$ ipython --no-banner

In [1]: import numpy as np

In [2]: from numpy import linalg as LA

In [3]: np.set_printoptions(precision=2, suppress=True, linewidth=100, sign=" ")

In [4]: def rd(a):
   ...:     return np.round(a, 2) + 0
   ...: 

In [5]: E = np.load("x.npy")

In [6]: E
Out[6]: 
array([[ 33.,  -1.,   8., -17.],
       [ 15.,   7.,   8.,  -7.],
       [-32.,   1.,  -9.,  15.],
       [ 35.,  -1.,   8., -19.]])

In [7]: Uu, sigma, Vt = LA.svd(E)

In [8]: rd(sigma)
Out[8]: array([ 68.84,   8.34,   1.97,   0.1 ])

In [9]: np.argmax(sigma[:-1] / (sigma[1:] + 1e-6)) + 1
Out[9]: np.int64(3)

In [10]: M2 = Uu[:, :3] @ np.diag(sigma[:3]) @ Vt[:3]

In [11]: LA.matrix_rank(E, rtol=0.05)
Out[11]: np.int64(2)

In [12]: rd(LA.norm(E - M2) / LA.norm(E))
Out[12]: np.float64(0.0)

In [13]: LA.matrix_rank(M2)
Out[13]: np.int64(3)

In [14]: rng = np.random.default_rng(12496)

In [15]: lab = rng.permutation(4)

In [16]: M2 = E[:, lab] * rng.choice([-1, 1], 4)

In [17]: M2
Out[17]: 
array([[ 17.,   1., -33.,   8.],
       [  7.,  -7., -15.,   8.],
       [-15.,  -1.,  32.,  -9.],
       [ 19.,   1., -35.,   8.]])

In [18]: Uu, _, Vt = LA.svd(E.T @ M2)

In [19]: lab
Out[19]: array([ 3,  1,  0,  2])

In [20]: rd(LA.lstsq(E, M2)[0])
Out[20]: 
array([[ 0.,  0., -1.,  0.],
       [ 0., -1.,  0.,  0.],
       [ 0.,  0.,  0.,  1.],
       [-1.,  0.,  0.,  0.]])

In [21]: rd(Uu @ Vt)
Out[21]: 
array([[ 0.,  0., -1.,  0.],
       [ 0., -1.,  0.,  0.],
       [ 0.,  0.,  0.,  1.],
       [-1.,  0.,  0.,  0.]])

In [22]: X = np.load("mat.npy")

In [23]: X
Out[23]: 
array([[ 0.71, -1.39, -0.6 ,  2.  ,  2.6 ,  0.58,  0.27, -2.49, -0.85, -0.4 ,  1.6 , -3.99],
       [ 0.72, -0.07,  0.62, -2.04,  3.24,  0.31,  1.13, -0.73,  1.81, -1.54, -4.67, -1.98],
       [ 1.95,  1.41, -1.43, -2.55,  0.97,  0.05, -0.09, -0.25,  1.96,  0.98,  4.35, -2.43],
       [-4.06,  0.58, -2.52,  2.88, -0.46, -0.36,  1.67, -1.01,  2.72, -2.47,  0.62,  0.56],
       [ 1.09,  2.09,  0.69,  3.5 , -2.8 ,  1.34, -2.16, -1.21,  2.48, -1.9 , -0.36, -1.28],
       [ 3.39,  0.33, -0.26,  0.12, -0.5 , -6.1 ,  0.01, -1.39,  3.33, -0.06, -1.53,  0.79],
       [ 0.89,  0.84, -0.76,  0.49, -1.74,  0.  ,  1.32,  2.54,  0.4 ,  4.84, -1.39, -0.59],
       [ 2.13,  0.78, -5.18,  0.83,  1.4 ,  0.16,  2.05, -1.06, -3.39, -4.56,  0.19, -0.25],
       [ 0.74, -1.48, -1.58,  0.74,  2.3 , -2.25, -3.01,  2.85,  1.9 , -2.17, -0.11, -0.24]])

In [24]: cov = X.T @ X

In [25]: rd(np.diag(cov))
Out[25]: 
array([ 39.87,  12.24,  39.59,  36.7 ,  36.78,  44.66,  23.82,  26.91,  47.74,  62.13,  48.13,
        28.79])

In [26]: (X @ X.T).shape
Out[26]: (9, 9)

In [27]: LA.matrix_rank(cov)
Out[27]: np.int64(9)

In [28]: rd(np.trace(cov)), rd((X ** 2).sum())
Out[28]: (np.float64(447.35), np.float64(447.35))

In [29]: x0 = np.array([2, 1, 0, 0, 1, 0, 1, 2, 2, 2, 1, 2])

In [30]: h = np.maximum(X @ x0, 0)

In [31]: rd(np.tanh(X @ x0))
Out[31]: array([-1., -1.,  1., -1., -1.,  1.,  1., -1.,  1.])

In [32]: X * (h > 1e-9)[:, None]
Out[32]: 
array([[ 0.  , -0.  , -0.  ,  0.  ,  0.  ,  0.  ,  0.  , -0.  , -0.  , -0.  ,  0.  , -0.  ],
       [ 0.  , -0.  ,  0.  , -0.  ,  0.  ,  0.  ,  0.  , -0.  ,  0.  , -0.  , -0.  , -0.  ],
       [ 1.95,  1.41, -1.43, -2.55,  0.97,  0.05, -0.09, -0.25,  1.96,  0.98,  4.35, -2.43],
       [-0.  ,  0.  , -0.  ,  0.  , -0.  , -0.  ,  0.  , -0.  ,  0.  , -0.  ,  0.  ,  0.  ],
       [ 0.  ,  0.  ,  0.  ,  0.  , -0.  ,  0.  , -0.  , -0.  ,  0.  , -0.  , -0.  , -0.  ],
       [ 3.39,  0.33, -0.26,  0.12, -0.5 , -6.1 ,  0.01, -1.39,  3.33, -0.06, -1.53,  0.79],
       [ 0.89,  0.84, -0.76,  0.49, -1.74,  0.  ,  1.32,  2.54,  0.4 ,  4.84, -1.39, -0.59],
       [ 0.  ,  0.  , -0.  ,  0.  ,  0.  ,  0.  ,  0.  , -0.  , -0.  , -0.  ,  0.  , -0.  ],
       [ 0.74, -1.48, -1.58,  0.74,  2.3 , -2.25, -3.01,  2.85,  1.9 , -2.17, -0.11, -0.24]])

In [33]: rd(h)
Out[33]: array([  0.  ,   0.  ,  11.06,   0.  ,   0.  ,  10.43,  15.19,   0.  ,   3.86])
